In [1]: import numpy as np

In [2]: np.set_printoptions(suppress=True, linewidth=160)

In [3]: m1 = np.load("block9.npy")

In [4]: print(m1)
[[ 0.  0. -1.  1.  0.  0.  0.]
 [ 0.  0.  0.  2. -2. -1.  1.]
 [-1.  0.  0.  0.  0.  0.  0.]
 [ 1.  2.  0.  0.  0.  0.  0.]
 [ 0. -2.  0.  0.  0.  0.  0.]
 [ 0. -1.  0.  0.  0.  0.  0.]
 [ 0.  1.  0.  0.  0.  0.  0.]]

In [5]: print(np.linalg.lstsq(m1[:-1].T, m1[-1])[2])
4

In [6]: print(np.allclose(m1[:-1].T @ np.linalg.lstsq(m1[:-1].T, m1[-1])[0], m1[-1]))
True

In [7]: print(np.unique(m1.round(6), axis=0).shape)
(7, 7)

In [8]: print(np.abs(np.diag(np.linalg.qr(m1)[1])) > 1e-9)
[ True  True  True  True False False False]

In [9]: print(round(float(np.trace(np.linalg.pinv(m1) @ m1)), 3))
4.0

In [10]: print(np.all(np.linalg.eigvalsh(m1) > 0))
False

In [11]: print(round(float(np.linalg.eigvalsh(m1).min()), 3))
-3.236

In [12]: print([round(float(np.linalg.det(m1[:i, :i])), 2) + 0 for i in range(1, 8)])
[0.0, 0.0, 0.0, 4.0, 0.0, 0.0, 0.0]

In [13]: left, sig, Vh = np.linalg.svd(m1)

In [14]: vecs = Vh[:(sig > 1e-8).sum()]

In [15]: rng = np.random.default_rng(8835)

In [16]: x0 = m1[2] + -2 * m1[6] + rng.integers(2) * np.eye(7)[0]

In [17]: print(x0)
[-1. -2.  0.  0.  0.  0.  0.]

In [18]: print(round(np.linalg.norm(x0 - vecs.T @ vecs @ x0), 3))
0.0

In [19]: print(np.allclose(vecs.T @ vecs @ x0, x0))
True

In [20]: X = np.load("w.npy")

In [21]: print(X)
[[-0.611  0.749 -0.691  0.168 -0.462  0.168 -0.749]
 [-0.641  0.686 -0.726  0.197 -0.446  0.119 -0.726]
 [-0.363  0.975 -0.354 -0.06  -0.623  0.544 -0.907]
 [-0.778 -0.964 -0.89   0.508  0.217 -0.675  0.551]
 [ 0.992 -0.454  0.998 -0.749  0.778  0.354  0.95 ]
 [-0.68   0.766 -0.762  0.207 -0.501  0.159 -0.786]
 [ 0.696  0.827  0.818 -0.397 -0.05   0.485 -0.226]
 [-0.254 -0.881 -0.38   0.217  0.291 -0.446  0.592]
 [ 0.43  -0.925  0.462 -0.02   0.537 -0.397  0.84 ]
 [ 0.757  0.954  0.874 -0.485 -0.197  0.647 -0.515]
 [-0.989  0.967 -0.997  0.641 -0.887  0.149 -0.99 ]
 [-0.675 -0.02  -0.778  0.291 -0.254 -0.159 -0.414]
 [ 0.345  0.927  0.493 -0.273 -0.327  0.523 -0.653]
 [-0.03  -0.405 -0.06   0.05   0.11  -0.139  0.235]
 [ 0.969  0.446  0.99  -0.664  0.493  0.493  0.696]
 [-0.706 -0.706 -0.821  0.38  -0.04  -0.414  0.04 ]
 [-0.753 -0.814 -0.862  0.43   0.    -0.493  0.139]
 [ 0.592 -0.885  0.658 -0.119  0.544 -0.3    0.837]
 [ 0.837  0.319  0.914 -0.438  0.291  0.319  0.438]
 [-0.821 -0.197 -0.901  0.414 -0.31  -0.273 -0.478]
 [ 0.47   0.966  0.635 -0.354 -0.38   0.623 -0.731]
 [-0.716 -0.523 -0.824  0.363 -0.129 -0.336 -0.149]
 [-0.856 -0.159 -0.926  0.446 -0.354 -0.282 -0.544]
 [-0.01  -0.986 -0.139  0.226  0.598 -0.653  0.901]
 [ 0.02  -0.968 -0.08   0.178  0.523 -0.565  0.845]
 [-0.999 -0.508 -1.     0.876 -0.766 -0.691 -0.929]
 [ 0.879 -0.3    0.938 -0.438  0.485  0.159  0.735]
 [ 0.726  0.273  0.827 -0.345  0.217  0.254  0.327]
 [ 0.09  -0.438  0.09   0.01   0.159 -0.129  0.319]
 [-0.363  0.397 -0.43   0.1   -0.235  0.06  -0.43 ]
 [ 0.944  0.623  0.979 -0.611  0.354  0.508  0.493]
 [ 0.572 -0.07   0.675 -0.226  0.226  0.1    0.38 ]
 [ 0.925  0.327  0.969 -0.551  0.405  0.388  0.598]]

In [22]: print(np.round(X.sum(axis=0), 3))
[-0.001 -0.001 -0.301 -0.028  0.267  0.1    0.689]

In [23]: print(np.count_nonzero(X))
230

In [24]: print(np.round(X.mean(axis=0), 3) + 0)
[ 0.     0.    -0.009 -0.001  0.008  0.003  0.021]

In [25]: print(np.linalg.matrix_rank(X))
7

In [26]: Ac = X - X.mean(axis=0)

In [27]: left, sig, Vh = np.linalg.svd(Ac, full_matrices=False)

In [28]: print(np.abs(Vh[0]).argmax())
2

In [29]: print(np.abs(left[:, 0]).argmax())
25

In [30]: print(np.linalg.matrix_rank(Ac))
7

In [31]: print(sig.round(3))
[6.986 5.43  1.137 0.631 0.307 0.1   0.073]

In [32]: print(np.round(np.abs(Vh[-1]), 3))
[0.68  0.081 0.493 0.409 0.148 0.292 0.118]

In [33]: print(np.searchsorted(np.cumsum(sig ** 2) / (sig ** 2).sum(), 0.9) + 1)
2

In [34]: print(np.round(Ac.mean(axis=0), 3) + 0)
[0. 0. 0. 0. 0. 0. 0.]

In [35]: z = X[:, 5] > np.median(X[:, 5])

In [36]: f = X[z].mean(axis=0) - X[~z].mean(axis=0)

In [37]: print(np.argsort(-np.abs(f).round(6), kind="stable"))
[1 2 5 0 3 6 4]

In [38]: print(z.astype(int))
[1 1 1 0 1 1 1 0 0 1 1 0 1 0 1 0 0 0 1 0 1 0 0 0 0 0 1 1 0 0 1 0 1]

In [39]: q, vecs = np.linalg.qr(X[:, :4])[0], np.linalg.qr(X[:, 4:])[0]

In [40]: sig = np.linalg.svd(q.T @ vecs, compute_uv=False)

In [41]: print(sig.round(3))
[0.998 0.987 0.342]

In [42]: print((sig > 0.9).sum())
2

In [43]: print(np.round(np.degrees(np.arccos(sig.clip(0, 1))), 3))
[ 3.938  9.421 69.978]

In [44]: theta = np.radians(30)

In [45]: R = np.eye(7)

In [46]: R[2, 2] = R[4, 4] = np.cos(theta)

In [47]: R[2, 4], R[4, 2] = -np.sin(theta), np.sin(theta)

In [48]: print(R.round(3))
[[ 1.     0.     0.     0.     0.     0.     0.   ]
 [ 0.     1.     0.     0.     0.     0.     0.   ]
 [ 0.     0.     0.866  0.    -0.5    0.     0.   ]
 [ 0.     0.     0.     1.     0.     0.     0.   ]
 [ 0.     0.     0.5    0.     0.866  0.     0.   ]
 [ 0.     0.     0.     0.     0.     1.     0.   ]
 [ 0.     0.     0.     0.     0.     0.     1.   ]]

In [49]: M2 = X @ R.T

In [50]: print(np.allclose(X @ X.T, M2 @ M2.T))
True

In [51]: print(round(float(np.linalg.det(R)), 3), round(float(np.trace(R)), 3))
1.0 6.732

In [52]: feats = np.abs(np.array([[1, 0, 3, 1, 3, 3, 1],
    ...:     [0, 0, 1, 3, 0, 0, 1],
    ...:     [3, 3, 1, 3, 0, 2, 0],
    ...:     [2, 0, 2, 0, 2, 2, 1],
    ...:     [0, 1, 0, 2, 1, 1, 3],
    ...:     [2, 1, 3, 1, 3, 1, 2],
    ...:     [1, 2, 1, 2, 3, 2, 0]])) + np.eye(7)

In [53]: feats = feats / feats.sum(axis=1, keepdims=True)

In [54]: print(feats.round(3))
[[0.154 0.    0.231 0.077 0.231 0.231 0.077]
 [0.    0.167 0.167 0.5   0.    0.    0.167]
 [0.231 0.231 0.154 0.231 0.    0.154 0.   ]
 [0.2   0.    0.2   0.1   0.2   0.2   0.1  ]
 [0.    0.111 0.    0.222 0.222 0.111 0.333]
 [0.143 0.071 0.214 0.071 0.214 0.143 0.143]
 [0.083 0.167 0.083 0.167 0.25  0.167 0.083]]

In [55]: # row-stochastic, so 1 is an eigenvalue

In [56]: print(np.round(np.sort(np.abs(np.linalg.eigvals(feats)))[::-1], 3))
[1.    0.273 0.181 0.172 0.172 0.13  0.055]

In [57]: print(np.round(feats @ np.ones(7), 3))
[1. 1. 1. 1. 1. 1. 1.]

In [58]: print(np.round(np.linalg.matrix_power(feats, 100), 3))
[[0.121 0.102 0.147 0.182 0.166 0.149 0.132]
 [0.121 0.102 0.147 0.182 0.166 0.149 0.132]
 [0.121 0.102 0.147 0.182 0.166 0.149 0.132]
 [0.121 0.102 0.147 0.182 0.166 0.149 0.132]
 [0.121 0.102 0.147 0.182 0.166 0.149 0.132]
 [0.121 0.102 0.147 0.182 0.166 0.149 0.132]
 [0.121 0.102 0.147 0.182 0.166 0.149 0.132]]

In [59]: p = np.eye(7)[6]

In [60]: for _ in range(4):
    ...:     p = p @ feats
    ...:     print(p.round(3))
    ...: 
[0.083 0.167 0.083 0.167 0.25  0.167 0.083]
[0.096 0.101 0.136 0.207 0.165 0.131 0.165]
[0.12  0.103 0.143 0.183 0.169 0.149 0.132]
[0.12  0.102 0.146 0.182 0.167 0.148 0.134]

In [61]: M2 = feats / np.linalg.norm(feats, axis=1, keepdims=True)

In [62]: C2 = M2 @ M2.T

In [63]: print(round(float(np.degrees(np.arccos(np.clip(C2[3, 0], -1, 1)))), 3))
10.025

In [64]: print(np.round(np.linalg.norm(M2, axis=1), 3))
[1. 1. 1. 1. 1. 1. 1.]

In [65]: print(C2[3].round(3))
[0.985 0.408 0.677 1.    0.595 0.958 0.818]

In [66]: print(C2.round(3))
[[1.    0.352 0.618 0.985 0.559 0.954 0.817]
 [0.352 1.    0.683 0.408 0.662 0.459 0.589]
 [0.618 0.683 1.    0.677 0.427 0.657 0.725]
 [0.985 0.408 0.677 1.    0.595 0.958 0.818]
 [0.559 0.662 0.427 0.595 1.    0.689 0.796]
 [0.954 0.459 0.657 0.958 0.689 1.    0.866]
 [0.817 0.589 0.725 0.818 0.796 0.866 1.   ]]

In [67]: print(np.argwhere(np.triu(np.abs(C2) > 0.95, 1)))
[[0 3]
 [0 5]
 [3 5]]

In [68]: M2 = np.array([[1, 0, 1, 1], [2, 2, 1, 1], [1, 1, 2, 1], [3, 1, 3, 2]])

In [69]: basis = np.array([[5, 2, 7, 7], [2, 3, 2, 1], [2, 8, 8, 3], [2, 7, 9, 3]])

In [70]: M = np.block([[M2, np.array([[-1, -1, 0, 0], [-1, -1, 1, 1], [0, -1, 1, 0], [1, -1, -1, 2]])], [np.zeros((4, 4)), basis]])

In [71]: print(M)
[[ 1.  0.  1.  1. -1. -1.  0.  0.]
 [ 2.  2.  1.  1. -1. -1.  1.  1.]
 [ 1.  1.  2.  1.  0. -1.  1.  0.]
 [ 3.  1.  3.  2.  1. -1. -1.  2.]
 [ 0.  0.  0.  0.  5.  2.  7.  7.]
 [ 0.  0.  0.  0.  2.  3.  2.  1.]
 [ 0.  0.  0.  0.  2.  8.  8.  3.]
 [ 0.  0.  0.  0.  2.  7.  9.  3.]]

In [72]: def softmax(z):
    ...:     e = np.exp(z - z.max(axis=-1, keepdims=True))
    ...:     return e / e.sum(axis=-1, keepdims=True)
    ...: 

In [73]: print(np.round(softmax(M).sum(axis=1), 3))
[1. 1. 1. 1. 1. 1. 1. 1.]

In [74]: print(np.round(softmax(M[2]), 3))
[0.132 0.132 0.358 0.132 0.048 0.018 0.132 0.048]

In [75]: print(np.round(softmax(M[2] + 2), 3))
[0.132 0.132 0.358 0.132 0.048 0.018 0.132 0.048]

In [76]: att = M @ M.T / np.sqrt(8)

In [77]: print(np.round(softmax(att + np.triu(np.full(att.shape, -np.inf), 1)), 3) + 0)
[[1.    0.    0.    0.    0.    0.    0.    0.   ]
 [0.056 0.944 0.    0.    0.    0.    0.    0.   ]
 [0.108 0.446 0.446 0.    0.    0.    0.    0.   ]
 [0.    0.003 0.002 0.994 0.    0.    0.    0.   ]
 [0.    0.    0.    0.    1.    0.    0.    0.   ]
 [0.    0.    0.    0.    0.999 0.001 0.    0.   ]
 [0.    0.    0.    0.    0.    0.    1.    0.   ]
 [0.    0.    0.    0.    0.    0.    0.33  0.67 ]]

In [78]: print(np.round(softmax(att)[2] @ M, 3))
[ 2.154  1.065  2.154  1.45   0.573 -0.658  0.355  1.607]
